% ipython --no-banner

In [1]: import numpy as np

In [2]: np.set_printoptions(suppress=True, linewidth=100)

In [3]: data = np.loadtxt("mat.csv", delimiter=",")

In [4]: data.round(3)
Out[4]: 
array([[-1.312, -0.892, -1.206,  0.171],
       [ 0.41 , -1.632,  0.637, -0.873],
       [ 0.41 ,  0.526, -1.056, -1.562],
       [ 1.394, -0.514, -1.012,  0.877]])

In [5]: rng = np.random.default_rng(80530)

In [6]: labels = rng.permutation(4)

In [7]: labels
Out[7]: array([3, 0, 2, 1])

In [8]: A2 = data[labels][:, labels]

In [9]: np.round(np.diag(A2), 3)
Out[9]: array([ 0.877, -1.312, -1.056, -1.632])

In [10]: np.round(np.sort(np.abs(np.linalg.eigvals(A2))), 3)
Out[10]: array([2., 2., 2., 2.])

In [11]: np.round(np.linalg.det(A2), 3), round(np.linalg.det(data[labels]), 3)
Out[11]: (np.float64(-16.0), np.float64(-16.0))

In [12]: A2.round(3)
Out[12]: 
array([[ 0.877,  1.394, -1.012, -0.514],
       [ 0.171, -1.312, -1.206, -0.892],
       [-1.562,  0.41 , -1.056,  0.526],
       [-0.873,  0.41 ,  0.637, -1.632]])

In [13]: A2 = data + rng.integers(-2, 3, (4, 1)) @ rng.integers(-2, 3, (1, 4))

In [14]: A2.round(3)
Out[14]: 
array([[-1.312, -2.892, -1.206,  2.171],
       [ 0.41 , -3.632,  0.637,  1.127],
       [ 0.41 , -3.474, -1.056,  2.438],
       [ 1.394, -4.514, -1.012,  4.877]])

In [15]: np.linalg.matrix_rank(A2 - data, tol=1e-8)
Out[15]: np.int64(1)

In [16]: np.abs(A2 - data).sum(axis=1)
Out[16]: array([4., 4., 8., 8.])

In [17]: x = np.array([1, -2, 2, 2])

In [18]: target = A2 @ x

In [19]: target.round(3)
Out[19]: array([ 6.4  , 11.204, 10.122, 18.151])

In [20]: np.round(np.linalg.solve(A2.T, A2[2]), 3) + 0
Out[20]: array([0., 0., 1., 0.])

In [21]: np.round(np.linalg.solve(A2, target + A2[:, 1]), 3)
Out[21]: array([ 1., -1.,  2.,  2.])

In [22]: np.round(np.linalg.solve(A2, A2[:, 3]), 3)
Out[22]: array([ 0., -0.,  0.,  1.])

In [23]: labels = rng.permutation(4)

In [24]: A2 = data[:, labels] * rng.choice([-1, 1], 4)

In [25]: A2.round(3)
Out[25]: 
array([[ 1.312,  0.171, -1.206, -0.892],
       [-0.41 , -0.873,  0.637, -1.632],
       [-0.41 , -1.562, -1.056,  0.526],
       [-1.394,  0.877, -1.012, -0.514]])

In [26]: U, _, vt = np.linalg.svd(data.T @ A2)

In [27]: np.round(U @ vt, 3) + 0
Out[27]: 
array([[-1.,  0.,  0.,  0.],
       [ 0.,  0.,  0.,  1.],
       [ 0.,  0.,  1.,  0.],
       [ 0.,  1.,  0.,  0.]])

In [28]: labels
Out[28]: array([0, 3, 2, 1])

In [29]: np.round(np.linalg.lstsq(data, A2)[0], 3) + 0
Out[29]: 
array([[-1.,  0.,  0.,  0.],
       [ 0.,  0.,  0.,  1.],
       [ 0.,  0.,  1.,  0.],
       [ 0.,  1.,  0.,  0.]])
